% python3 -q
>>> import numpy as np
>>> from numpy import linalg as LA
>>> np.set_printoptions(precision=1, suppress=True, linewidth=200, floatmode="fixed")
>>> def rd(a):
...     return np.round(a, 1) + 0
... 
>>> W2 = 20 * np.array([[-0.7, -1.5, 0.1, -1.5, 0.3, 0.0, -1.3, -0.8, 0.7, -1.3, 1.4, -0.6, 0.6, 0.5],
...     [0.5, -1.4, 0.0, -0.1, 0.4, -0.2, -0.7, -0.8, -2.0, -0.8, 1.1, -1.5, 0.1, 0.5],
...     [0.3, 0.5, -0.7, -1.3, -1.3, 0.9, -1.0, -0.4, -1.6, -0.7, 0.3, -1.2, -1.7, 0.8]])
>>> rng = np.random.default_rng(257)
>>> z = rng.integers(0, 3, 20)
>>> J = W2[z] + rng.normal(size=(20, 14))
>>> rd(J)
array([[  5.4,   9.5, -14.7, -26.4, -26.2,  16.4, -20.7,  -8.3, -32.2, -13.1,   5.4, -24.1, -33.7,  16.3],
       [  6.9,   9.5, -14.4, -26.0, -26.4,  19.8, -19.9, -10.0, -31.7, -14.4,   5.6, -24.2, -33.4,  18.0],
       [ 11.2, -26.8,  -0.1,  -1.7,   8.0,  -3.3, -14.5, -14.7, -40.0, -15.2,  24.1, -29.3,   1.5,  10.7],
       [  7.0,  10.7, -13.8, -26.4, -27.5,  16.9, -19.0,  -9.1, -32.5, -14.3,   6.4, -23.2, -34.2,  14.4],
       [ 10.4, -26.8,  -0.8,  -1.9,   8.7,  -3.9, -12.6, -15.9, -40.2, -18.4,  21.0, -30.6,   1.0,  10.2],
       [ 10.5, -28.4,   0.5,  -1.7,   8.2,  -4.2, -14.7, -15.5, -38.5, -16.1,  23.3, -29.3,   2.4,   9.6],
       [-15.6, -28.0,   1.6, -30.0,   7.9,   1.4, -25.8, -15.3,  13.4, -25.3,  28.0, -12.1,  12.0,  10.1],
       [  5.9,   9.1, -14.5, -24.7, -25.6,  18.2, -22.2,  -8.6, -32.4, -14.0,   6.1, -24.2, -33.6,  16.1],
       [-15.0, -30.5,   3.6, -28.2,   5.4,  -2.6, -24.3, -14.7,  13.8, -26.6,  28.9, -11.3,  10.9,   8.4],
       [  7.0,  11.3, -13.7, -25.7, -25.9,  18.5, -19.6,  -7.5, -31.8, -14.1,   6.9, -24.7, -34.3,  15.6],
       [ 10.9, -29.1,   0.2,  -1.5,   6.6,  -4.8, -13.4, -15.5, -39.8, -16.0,  23.1, -31.4,   3.7,  10.5],
       [ 10.0, -27.8,  -0.6,  -3.2,   7.8,  -4.1, -15.2, -15.5, -38.9, -14.8,  21.4, -30.1,   1.0,   9.9],
       [  6.1,  10.1, -12.7, -26.8, -25.5,  18.4, -20.8, -10.1, -30.2, -14.4,   4.3, -22.8, -36.4,  16.1],
       [  6.7,   9.4, -13.9, -26.2, -26.8,  19.0, -21.3,  -9.0, -31.3, -13.6,   6.9, -23.2, -34.9,  16.1],
       [-12.3, -28.4,   2.0, -29.7,   5.8,  -0.4, -25.0, -16.5,  13.1, -26.7,  27.4, -11.4,  11.3,   9.7],
       [  8.8, -27.1,  -0.2,  -1.0,   7.1,  -3.5, -14.4, -15.4, -41.1, -15.8,  23.1, -29.4,   1.6,  10.0],
       [-13.3, -29.1,   2.4, -30.0,   6.1,  -0.2, -27.6, -15.8,  13.3, -24.9,  30.0, -12.3,  11.7,  11.2],
       [  6.6,   9.5, -14.7, -26.0, -27.5,  19.9, -20.7,  -7.5, -31.1, -12.9,   6.7, -24.4, -34.7,  16.9],
       [  5.4,  10.0, -14.5, -25.1, -24.7,  17.5, -20.2,  -6.9, -32.8, -15.3,   6.4, -24.5, -34.1,  16.8],
       [-13.9, -31.7,   0.4, -30.6,   5.2,  -0.7, -26.8, -16.5,  14.9, -27.1,  27.4, -11.7,  12.5,   9.4]])
>>> Y = np.c_[J[:, :9] @ np.array([[-1, 3, -3, 1, -1, 0, 3, 3, -3],
...     [-2, 2, 0, 1, -1, 1, 3, 0, -2],
...     [2, -2, -1, -3, -3, 2, -3, -2, 2],
...     [-2, -3, 1, -3, -3, -3, 3, -1, 2],
...     [-3, -3, 1, 0, 1, 2, 3, -3, 2],
...     [-2, 2, 2, -2, 2, -1, 1, 0, -1],
...     [-3, -2, -1, 3, 3, 2, 1, -2, 1],
...     [-1, 3, 2, 0, -3, 3, 2, 0, -2],
...     [-2, -2, 1, 0, 2, 0, -2, -2, -2]]), np.array([0, 2, -1, -2, 1, 2, -2, -3, 2, 3, 0, 1, 2, 1, 0, 1, -3, -2, 2, 0])]
>>> rd(Y)
array([[ 179.8,  336.0,  -49.3,   43.2,   13.5,  -76.1,  -25.7,  256.5, -125.7,    0.0],
       [ 169.8,  338.8,  -51.0,   38.5,   25.2,  -83.8,  -21.2,  258.1, -129.9,    2.0],
       [ 166.4,   20.0,  -88.8,  -46.9,  -56.9,  -75.5,    5.3,  120.7,  130.4,   -1.0],
       [ 176.6,  341.1,  -59.1,   47.5,   14.7,  -74.9,  -22.6,  260.4, -130.3,   -2.0],
       [ 161.0,    8.8,  -90.6,  -38.3,  -44.8,  -74.4,    5.6,  114.0,  137.8,    1.0],
       [ 170.9,    5.5,  -88.5,  -49.9,  -53.3,  -77.5,   -8.5,  113.8,  136.7,    2.0],
       [ 174.1,  -57.8,   34.4,  -38.4,  134.9,  -17.6, -283.6,  -18.8,   38.3,   -2.0],
       [ 176.7,  335.4,  -44.6,   29.4,    7.8,  -85.3,  -19.0,  257.3, -123.9,   -3.0],
       [ 188.5,  -73.2,   22.0,  -39.1,  118.8,  -18.1, -299.6,  -19.2,   47.7,    2.0],
       [ 164.9,  343.0,  -49.1,   40.4,   11.0,  -71.0,  -11.2,  254.5, -133.5,    3.0],
       [ 175.6,    9.1,  -94.7,  -45.2,  -54.3,  -79.8,   -9.1,  120.5,  138.1,    0.0],
       [ 174.5,   15.3,  -87.8,  -44.0,  -48.5,  -76.7,  -10.2,  119.3,  131.1,    1.0],
       [ 174.7,  329.5,  -50.7,   35.4,   20.9,  -75.9,  -32.5,  249.0, -127.0,    2.0],
       [ 177.0,  341.5,  -49.4,   34.5,   15.8,  -82.0,  -26.6,  259.6, -132.1,    1.0],
       [ 181.0,  -52.9,   15.3,  -31.9,  129.8,  -23.0, -284.4,   -5.0,   32.4,    0.0],
       [ 173.3,   12.3,  -84.7,  -50.6,  -56.9,  -81.8,   -2.4,  117.6,  141.5,    1.0],
       [ 190.2,  -50.8,   22.7,  -42.1,  122.4,  -24.7, -292.3,   -4.6,   32.9,   -3.0],
       [ 171.6,  349.3,  -44.1,   35.9,   16.4,  -80.8,  -21.8,  261.1, -138.3,   -2.0],
       [ 167.7,  335.0,  -43.0,   38.9,    8.7,  -71.7,  -10.4,  250.5, -123.3,    2.0],
       [ 192.3,  -56.8,   23.2,  -34.1,  138.6,  -30.9, -304.5,   -3.8,   32.3,    0.0]])
>>> rd(LA.norm(Y - J @ LA.lstsq(J, Y)[0], axis=0))
array([0.0, 0.0, 0.0, 0.0, 0.0, 0.0, 0.0, 0.0, 0.0, 5.7])
>>> rd(LA.lstsq(J, Y[:, 0])[0])
array([-1.0, -2.0,  2.0, -2.0, -3.0, -2.0, -3.0, -1.0, -2.0,  0.0,  0.0,  0.0,  0.0,  0.0])
>>> mat = np.load("arr.npy")
>>> mat
array([[ 0,  0,  0,  0,  0,  0,  2,  0,  0],
       [ 0,  0,  0,  0,  0,  0,  0, -1,  0],
       [ 0,  0,  2,  0,  0,  0,  0,  0,  0],
       [ 0,  0,  0,  0, -2,  0,  0,  0,  0],
       [ 0, -1,  0,  0,  0,  0,  0,  0,  0],
       [ 1,  0,  0,  0,  0,  0,  0,  0,  0],
       [ 0,  0,  0, -1,  0,  0,  0,  0,  0],
       [ 0,  0,  0,  0,  0,  0,  0,  0, -2],
       [ 0,  0,  0,  0,  0,  0,  0,  0,  0]])
>>> def softmax(z):
...     e = np.exp(z - z.max(axis=-1, keepdims=True))
...     return e / e.sum(axis=-1, keepdims=True)
... 
>>> rd(softmax(10 * mat[5]))
array([1.0, 0.0, 0.0, 0.0, 0.0, 0.0, 0.0, 0.0, 0.0])
>>> rd(softmax(mat[5] + -2))
array([0.3, 0.1, 0.1, 0.1, 0.1, 0.1, 0.1, 0.1, 0.1])
>>> S = mat @ mat.T / np.sqrt(9)
>>> rd(softmax(S)[5] @ mat)
array([ 0.1, -0.1,  0.2, -0.1, -0.2,  0.0,  0.2, -0.1, -0.2])
>>> [round(float(x), 1) for x in LA.svd(mat, compute_uv=False)[:3]]
[2.0, 2.0, 2.0]
>>> LA.cond(mat) > 100
np.True_
>>> LA.matrix_rank(mat, rtol=0.1)
np.int64(8)
>>> rd(LA.norm(mat, 2) / LA.norm(mat))
np.float64(0.4)
>>> np.argsort(-LA.norm(mat, axis=0).round(6), kind="stable")[:3]
array([2, 4, 6])
>>> E = np.tril(np.array([[1, 0, 3, 1, -3, 3, 3, 3, 2, 3, 0, 0],
...     [2, 3, -1, 3, -3, -3, 0, 3, 1, -1, -2, -2],
...     [0, 3, 3, 1, 1, -3, 1, -1, 1, 0, -1, -2],
...     [1, -1, -3, -1, 2, -1, -1, 3, -3, 3, -1, -2],
...     [-1, 0, 3, -2, 2, -1, -3, 1, -3, 0, -3, 2],
...     [3, 1, 0, 2, 0, -1, 1, 2, -1, -1, -3, 0],
...     [2, 1, -3, 1, 3, 0, 3, -2, 3, -1, 2, -1],
...     [2, -3, -2, -2, 3, 2, -1, 1, -1, -1, -3, -3],
...     [-1, 2, 2, 3, -3, -1, -2, 1, -2, 1, 2, 1],
...     [-1, -3, 0, -1, -1, 3, -2, -1, -3, 0, -2, 0],
...     [-3, 0, 0, -2, -2, 0, -1, -3, 3, -3, 2, 3],
...     [0, -2, 2, 0, 3, 0, -2, 2, 2, 0, 3, 1]]), -1) + np.eye(12, dtype=int)
>>> E
array([[ 1,  0,  0,  0,  0,  0,  0,  0,  0,  0,  0,  0],
       [ 2,  1,  0,  0,  0,  0,  0,  0,  0,  0,  0,  0],
       [ 0,  3,  1,  0,  0,  0,  0,  0,  0,  0,  0,  0],
       [ 1, -1, -3,  1,  0,  0,  0,  0,  0,  0,  0,  0],
       [-1,  0,  3, -2,  1,  0,  0,  0,  0,  0,  0,  0],
       [ 3,  1,  0,  2,  0,  1,  0,  0,  0,  0,  0,  0],
       [ 2,  1, -3,  1,  3,  0,  1,  0,  0,  0,  0,  0],
       [ 2, -3, -2, -2,  3,  2, -1,  1,  0,  0,  0,  0],
       [-1,  2,  2,  3, -3, -1, -2,  1,  1,  0,  0,  0],
       [-1, -3,  0, -1, -1,  3, -2, -1, -3,  1,  0,  0],
       [-3,  0,  0, -2, -2,  0, -1, -3,  3, -3,  1,  0],
       [ 0, -2,  2,  0,  3,  0, -2,  2,  2,  0,  3,  1]])
>>> np.prod(np.diag(E)), rd(LA.det(E))
(np.int64(1), np.float64(1.0))
>>> E @ E
array([[  1,   0,   0,   0,   0,   0,   0,   0,   0,   0,   0,   0],
       [  4,   1,   0,   0,   0,   0,   0,   0,   0,   0,   0,   0],
       [  6,   6,   1,   0,   0,   0,   0,   0,   0,   0,   0,   0],
       [  0, -11,  -6,   1,   0,   0,   0,   0,   0,   0,   0,   0],
       [ -4,  11,  12,  -4,   1,   0,   0,   0,   0,   0,   0,   0],
       [ 10,   0,  -6,   4,   0,   1,   0,   0,   0,   0,   0,   0],
       [  4,  -8,   0,  -4,   6,   0,   1,   0,   0,   0,   0,   0],
       [ -3,  -9,  14,  -7,   3,   4,  -2,   1,   0,   0,   0,   0],
       [  3,   1, -10,   6,  -9,   0,  -5,   2,   1,   0,   0,   0],
       [ -2,  -7,   2,  -3,  -2,   7,   3,  -5,  -6,   1,   0,   0],
       [-14,  25,  15,  17, -22, -18,   1,   0,  15,  -6,   1,   0],
       [-18,  -2,  19, -12,  -6,   2, -13,  -3,  13,  -9,   6,   1]])
>>> Y = E / np.sqrt((E ** 2).mean(axis=1, keepdims=True))
>>> LA.matrix_rank(Y) == LA.matrix_rank(E)
np.True_
>>> LA.matrix_rank(E - E.mean(axis=1, keepdims=True))
np.int64(11)
>>> U, sig, vt = LA.svd(E)
>>> np.argmax(sig[:-1] / (sig[1:] + 1e-6)) + 1
np.int64(11)
>>> Y = U[:, :11] @ np.diag(sig[:11]) @ vt[:11]
>>> rd(Y)
array([[ 1.0,  0.0,  0.0,  0.0,  0.0,  0.0,  0.0,  0.0,  0.0,  0.0,  0.0,  0.0],
       [ 2.0,  1.0,  0.0,  0.0,  0.0,  0.0,  0.0,  0.0,  0.0,  0.0,  0.0,  0.0],
       [ 0.0,  3.0,  1.0,  0.0,  0.0,  0.0,  0.0,  0.0,  0.0,  0.0,  0.0,  0.0],
       [ 1.0, -1.0, -3.0,  1.0,  0.0,  0.0,  0.0,  0.0,  0.0,  0.0,  0.0,  0.0],
       [-1.0,  0.0,  3.0, -2.0,  1.0,  0.0,  0.0,  0.0,  0.0,  0.0,  0.0,  0.0],
       [ 3.0,  1.0,  0.0,  2.0,  0.0,  1.0,  0.0,  0.0,  0.0,  0.0,  0.0,  0.0],
       [ 2.0,  1.0, -3.0,  1.0,  3.0,  0.0,  1.0,  0.0,  0.0,  0.0,  0.0,  0.0],
       [ 2.0, -3.0, -2.0, -2.0,  3.0,  2.0, -1.0,  1.0,  0.0,  0.0,  0.0,  0.0],
       [-1.0,  2.0,  2.0,  3.0, -3.0, -1.0, -2.0,  1.0,  1.0,  0.0,  0.0,  0.0],
       [-1.0, -3.0,  0.0, -1.0, -1.0,  3.0, -2.0, -1.0, -3.0,  1.0,  0.0,  0.0],
       [-3.0,  0.0,  0.0, -2.0, -2.0,  0.0, -1.0, -3.0,  3.0, -3.0,  1.0,  0.0],
       [ 0.0, -2.0,  2.0,  0.0,  3.0,  0.0, -2.0,  2.0,  2.0,  0.0,  3.0,  1.0]])
>>> rd(LA.norm(E - Y) / LA.norm(E))
np.float64(0.0)
>>> rd(np.abs(E - Y).max())
np.float64(0.0)
>>> A = np.loadtxt("case9.csv", delimiter=",")
>>> A
array([[-11.3, -11.5,  -1.4,  16.3,  11.4, -13.2,   2.6,  -7.0,  14.2,   5.8,  17.7,   4.1],
       [-13.3, -13.5,   0.3,  16.7,  11.4, -12.5,   2.7,  -5.4,  12.6,   6.4,  15.2,   1.2],
       [-12.3, -11.6,   3.0,  13.6,  11.7, -10.5,   2.4,  -6.1,  12.7,   5.0,  13.9,   2.0],
       [-10.6, -11.3,  -4.3,  14.3,  12.2, -11.2,   3.7,  -5.1,  11.4,   5.4,  15.2,   3.6],
       [-10.5, -12.8,   0.2,  14.8,  12.2, -11.3,   3.9,  -6.6,  11.9,   5.4,  14.9,   2.7],
       [-11.5, -10.6,  -1.2,  16.1,  11.3, -11.3,   1.2,  -4.4,  12.2,   7.1,  16.8,   4.4],
       [-10.5, -13.5,  -1.3,  15.8,  11.4, -12.9,   3.9,  -5.2,  11.6,   6.0,  17.5,   4.4],
       [-13.2, -11.3,   1.9,  14.7,  10.9, -12.1,   2.6,  -5.8,  11.3,   5.7,  16.3,   3.5],
       [-12.3, -11.6,   0.9,  15.6,  10.1, -11.4,   3.6,  -4.3,  10.9,   5.9,  16.8,   4.2],
       [-10.7, -13.3,  -0.5,  16.4,  12.2, -10.9,   2.0,  -5.7,  12.0,   6.4,  15.6,   2.0],
       [-11.8, -12.5,  -0.3,  14.0,   9.7, -12.3,   2.4,  -6.4,  12.2,   6.1,  13.0,   3.6],
       [-13.6, -13.3,   0.2,  14.2,  13.1, -12.1,   3.1,  -6.1,  11.2,   6.5,  15.4,   3.0],
       [-12.5, -12.4,   0.7,  13.6,  12.1, -12.6,   2.9,  -6.5,  12.2,   5.1,  14.8,   4.9],
       [-14.1, -12.7,  -0.5,  16.4,  12.1, -12.1,   0.5,  -5.8,  13.8,   3.6,  15.0,   3.7],
       [-12.4, -11.1,   0.9,  12.8,  12.9, -13.3,   2.0,  -5.2,  13.3,   5.4,  14.9,   4.3],
       [-11.9, -11.4,   1.2,  14.4,  12.8, -11.4,   4.6,  -5.4,  13.2,   6.6,  14.8,   3.9],
       [-10.8, -13.0,  -1.1,  16.2,  11.7, -11.3,   3.0,  -5.7,  12.6,   4.9,  13.8,   3.2],
       [-12.0, -11.5,   0.6,  15.3,  13.1, -13.4,   3.9,  -5.8,  12.4,   3.1,  15.6,   3.5],
       [-12.1, -13.0,   0.2,  15.1,  11.2, -13.8,   2.9,  -5.5,  12.6,   4.8,  15.2,   2.9],
       [-11.1, -14.0,   0.6,  14.6,  11.9, -13.9,   2.1,  -7.7,  11.2,   7.6,  14.2,   2.6],
       [-11.4, -12.7,  -0.1,  14.3,  13.1, -12.7,   3.0,  -4.3,  12.0,   3.9,  16.7,   1.7],
       [-12.3, -11.7,  -1.2,  15.8,  11.0, -11.3,   2.7,  -5.1,  10.6,   6.8,  13.3,   3.5],
       [-11.8, -10.8,   0.0,  15.0,  13.2, -11.9,   0.9,  -5.6,  11.7,   6.7,  14.7,   4.9],
       [-12.3, -10.8,  -1.2,  16.0,  14.6, -13.0,   2.4,  -3.6,  12.4,   5.9,  14.4,   3.9],
       [-11.5, -11.4,  -0.3,  14.4,  12.6, -10.9,   1.9,  -5.5,  12.1,   6.6,  14.0,   2.4],
       [-12.7, -12.9,  -0.7,  15.7,  11.4, -12.6,   3.6,  -5.9,  11.3,   7.6,  15.2,   4.2],
       [-14.1, -12.2,   1.2,  15.1,  13.0, -12.7,   2.4,  -6.6,  10.8,   5.1,  13.7,   4.5],
       [-11.7, -11.1,   1.0,  16.1,  13.0, -10.5,   2.5,  -5.5,  13.7,   5.6,  14.6,   3.1],
       [-12.8, -11.0,  -1.3,  15.1,  11.6, -11.7,   1.7,  -7.1,  12.1,   6.5,  14.6,   3.6],
       [-13.6, -13.2,   1.0,  13.2,  11.5, -11.9,   3.2,  -6.2,  11.6,   6.5,  15.3,   3.0],
       [-11.9, -13.9,  -0.2,  14.5,  12.2, -11.6,   3.5,  -4.6,  11.5,   5.3,  15.9,   2.8],
       [-11.1, -10.4,   1.0,  14.1,  11.6, -10.8,   3.2,  -6.4,  12.6,   7.6,  15.9,   3.6],
       [-11.4, -12.6,   0.5,  15.3,  11.8,  -9.9,   2.6,  -5.9,  12.4,   4.3,  14.4,   2.9],
       [-12.8, -12.5,   0.7,  14.9,  13.6, -10.3,   5.1,  -6.0,  10.9,   6.4,  13.8,   3.8]])
>>> Ac = A - A.mean(axis=0)
>>> V = LA.svd(Ac)[2][:1]
>>> Y = Ac - Ac @ V.T @ V
>>> rd(LA.norm(Y) / LA.norm(Ac))
np.float64(0.9)
>>> LA.norm(Y, axis=1).round(6).argmax()
np.int64(13)
>>> rd(Y.std(axis=0))
array([0.8, 1.0, 0.7, 0.8, 1.0, 1.0, 1.0, 0.8, 0.9, 1.1, 0.9, 0.9])
>>> rd((Ac @ V.T).std(axis=0))
array([1.5])
>>> rd(np.cov(Ac @ V.T, rowvar=False))
np.float64(2.3)
